% ipython --no-banner

In [1]: import numpy as np

In [2]: from numpy import linalg as LA

In [3]: np.set_printoptions(precision=1, suppress=True, linewidth=160, sign=" ")

In [4]: rd = lambda a: np.round(a, 1) + 0

In [5]: E = np.array([[-2, 1, -1, 1, 3],
   ...:     [-1, -2, 2, 2, 3],
   ...:     [0, -2, -3, -3, 3],
   ...:     [-2, 1, 2, 1, -2],
   ...:     [-2, 3, 1, 2, 2],
   ...:     [0, 0, -1, -3, 0],
   ...:     [-2, -3, -2, 3, -3],
   ...:     [1, 3, 1, -1, -1],
   ...:     [3, 0, 0, -1, 0]])

In [6]: E
Out[6]: 
array([[-2,  1, -1,  1,  3],
       [-1, -2,  2,  2,  3],
       [ 0, -2, -3, -3,  3],
       [-2,  1,  2,  1, -2],
       [-2,  3,  1,  2,  2],
       [ 0,  0, -1, -3,  0],
       [-2, -3, -2,  3, -3],
       [ 1,  3,  1, -1, -1],
       [ 3,  0,  0, -1,  0]])

In [7]: f, v = E[3], E[1]

In [8]: f @ v
Out[8]: np.int64(0)

In [9]: f @ f
Out[9]: np.int64(14)

In [10]: pr = (f @ v) / (f @ f) * f

In [11]: rd(LA.norm(f + v) ** 2 + LA.norm(f - v) ** 2)
Out[11]: np.float64(72.0)

In [12]: pr
Out[12]: array([-0.,  0.,  0.,  0., -0.])

In [13]: A2 = np.array([[1, 0, 2, 2, -3, 2, -3, -1],
    ...:     [-2, 2, -1, 2, -2, -3, 2, 2],
    ...:     [3, -2, -2, 2, -2, -1, 0, -3],
    ...:     [-3, 3, 1, 0, -1, -3, -1, -1],
    ...:     [-1, -2, 0, 3, 3, -2, 0, -2],
    ...:     [-1, 0, -1, 0, -3, 0, -3, 2],
    ...:     [0, -2, 2, 2, -1, -2, 0, -3],
    ...:     [1, -1, 2, -1, 3, -1, 2, 0]])

In [14]: A2[-1] = A2[0]

In [15]: K = A2 + 0.1 * np.eye(8)

In [16]: K
Out[16]: 
array([[ 1.1,  0. ,  2. ,  2. , -3. ,  2. , -3. , -1. ],
       [-2. ,  2.1, -1. ,  2. , -2. , -3. ,  2. ,  2. ],
       [ 3. , -2. , -1.9,  2. , -2. , -1. ,  0. , -3. ],
       [-3. ,  3. ,  1. ,  0.1, -1. , -3. , -1. , -1. ],
       [-1. , -2. ,  0. ,  3. ,  3.1, -2. ,  0. , -2. ],
       [-1. ,  0. , -1. ,  0. , -3. ,  0.1, -3. ,  2. ],
       [ 0. , -2. ,  2. ,  2. , -1. , -2. ,  0.1, -3. ],
       [ 1. ,  0. ,  2. ,  2. , -3. ,  2. , -3. , -0.9]])

In [17]: rd(np.abs(LA.svd(K)[2][-1]))
Out[17]: array([ 0.6,  0.1,  0.3,  0. ,  0.2,  0.5,  0.3,  0.4])

In [18]: np.argsort(-LA.norm(K, axis=0).round(6), kind="stable")[:3]
Out[18]: array([ 4,  5,  7])

In [19]: rd(LA.norm(K, 2) / LA.norm(K))
Out[19]: np.float64(0.6)

In [20]: LA.matrix_rank(K, rtol=0.1)
Out[20]: np.int64(7)

In [21]: A2 = LA.invert(K)
Traceback (most recent call last):
  Cell In[21], line 1
    A2 = LA.invert(K)
AttributeError: module 'numpy.linalg' has no attribute 'invert'


In [22]: A2 = LA.inv(K)

In [23]: np.allclose(A2, K.T)
Out[23]: False

In [24]: rd(K @ A2)
Out[24]: 
array([[ 1.,  0.,  0.,  0.,  0.,  0.,  0.,  0.],
       [ 0.,  1.,  0.,  0.,  0.,  0.,  0.,  0.],
       [ 0.,  0.,  1.,  0.,  0.,  0.,  0.,  0.],
       [ 0.,  0.,  0.,  1.,  0.,  0.,  0.,  0.],
       [ 0.,  0.,  0.,  0.,  1.,  0.,  0.,  0.],
       [ 0.,  0.,  0.,  0.,  0.,  1.,  0.,  0.],
       [ 0.,  0.,  0.,  0.,  0.,  0.,  1.,  0.],
       [ 0.,  0.,  0.,  0.,  0.,  0.,  0.,  1.]])

In [25]: (np.abs(A2) > 1e-9).astype(int)
Out[25]: 
array([[ 1,  1,  1,  1,  1,  1,  1,  1],
       [ 1,  1,  1,  1,  1,  1,  1,  1],
       [ 1,  1,  1,  1,  1,  1,  1,  1],
       [ 1,  1,  1,  1,  1,  1,  1,  1],
       [ 1,  1,  1,  1,  1,  1,  1,  1],
       [ 1,  1,  1,  1,  1,  1,  1,  1],
       [ 1,  1,  1,  1,  1,  1,  1,  1],
       [ 1,  1,  1,  1,  1,  1,  1,  1]])

In [26]: f = np.array([2, 0, 0, 3, 0, 3, 4, 4])

In [27]: A2 = K + np.outer(f, np.eye(8)[2])

In [28]: LA.matrix_rank(LA.inv(A2) - LA.inv(K), tol=1e-8)
Out[28]: np.int64(1)

In [29]: A2
Out[29]: 
array([[ 1.1,  0. ,  4. ,  2. , -3. ,  2. , -3. , -1. ],
       [-2. ,  2.1, -1. ,  2. , -2. , -3. ,  2. ,  2. ],
       [ 3. , -2. , -1.9,  2. , -2. , -1. ,  0. , -3. ],
       [-3. ,  3. ,  4. ,  0.1, -1. , -3. , -1. , -1. ],
       [-1. , -2. ,  0. ,  3. ,  3.1, -2. ,  0. , -2. ],
       [-1. ,  0. ,  2. ,  0. , -3. ,  0.1, -3. ,  2. ],
       [ 0. , -2. ,  6. ,  2. , -1. , -2. ,  0.1, -3. ],
       [ 1. ,  0. ,  6. ,  2. , -3. ,  2. , -3. , -0.9]])

In [30]: rd(LA.det(A2) / LA.det(K)), rd(1 + LA.solve(K, f)[2])
Out[30]: (np.float64(-22.8), np.float64(-22.8))

In [31]: x = np.array([1, -1, -1, 2, 2, -1, 2, -1])

In [32]: rhs = A2 @ x

In [33]: rd(rhs)
Out[33]: array([-11.9,   1.9,  10.9,  -9.8,  17.2, -17.1,   3.2, -14.1])

In [34]: rd(LA.solve(A2.T, A2[5]))
Out[34]: array([ 0.,  0.,  0.,  0.,  0.,  1.,  0.,  0.])

In [35]: rd(LA.solve(A2, rhs + A2[:, 7]))
Out[35]: array([ 1., -1., -1.,  2.,  2., -1.,  2.,  0.])

In [36]: rd(LA.solve(A2, rhs))
Out[36]: array([ 1., -1., -1.,  2.,  2., -1.,  2., -1.])

In [37]: rd(LA.solve(A2, A2[:, 6]))
Out[37]: array([ 0.,  0.,  0.,  0.,  0.,  0.,  1.,  0.])

In [38]: x = np.array([-3, 5, -3, -2, 0])

In [39]: rhs = E @ x

In [40]: rd(LA.solve(E.T @ E, E.T @ rhs))
Out[40]: array([-3.,  5., -3., -2.,  0.])

In [41]: rng = np.random.default_rng(2005)

In [42]: rhs = rhs + 0.1 * rng.normal(size=9)

In [43]: rd(rhs)
Out[43]: array([ 12.1, -16.9,   5.1,   3. ,  14. ,   9.1,  -9. ,  11.1,  -7. ])

In [44]: c, *_ = LA.lstsq(E, rhs)

In [45]: rd(E.T @ (rhs - E @ c))
Out[45]: array([ 0.,  0.,  0.,  0.,  0.])

In [46]: [round(float(LA.norm(LA.solve(E.T @ E + lam * np.eye(5), E.T @ rhs))), 2) for lam in (0, 1, 10, 100)]
Out[46]: [6.87, 6.51, 4.51, 1.24]

In [47]: c.round()
Out[47]: array([-3.,  5., -3., -2.,  0.])
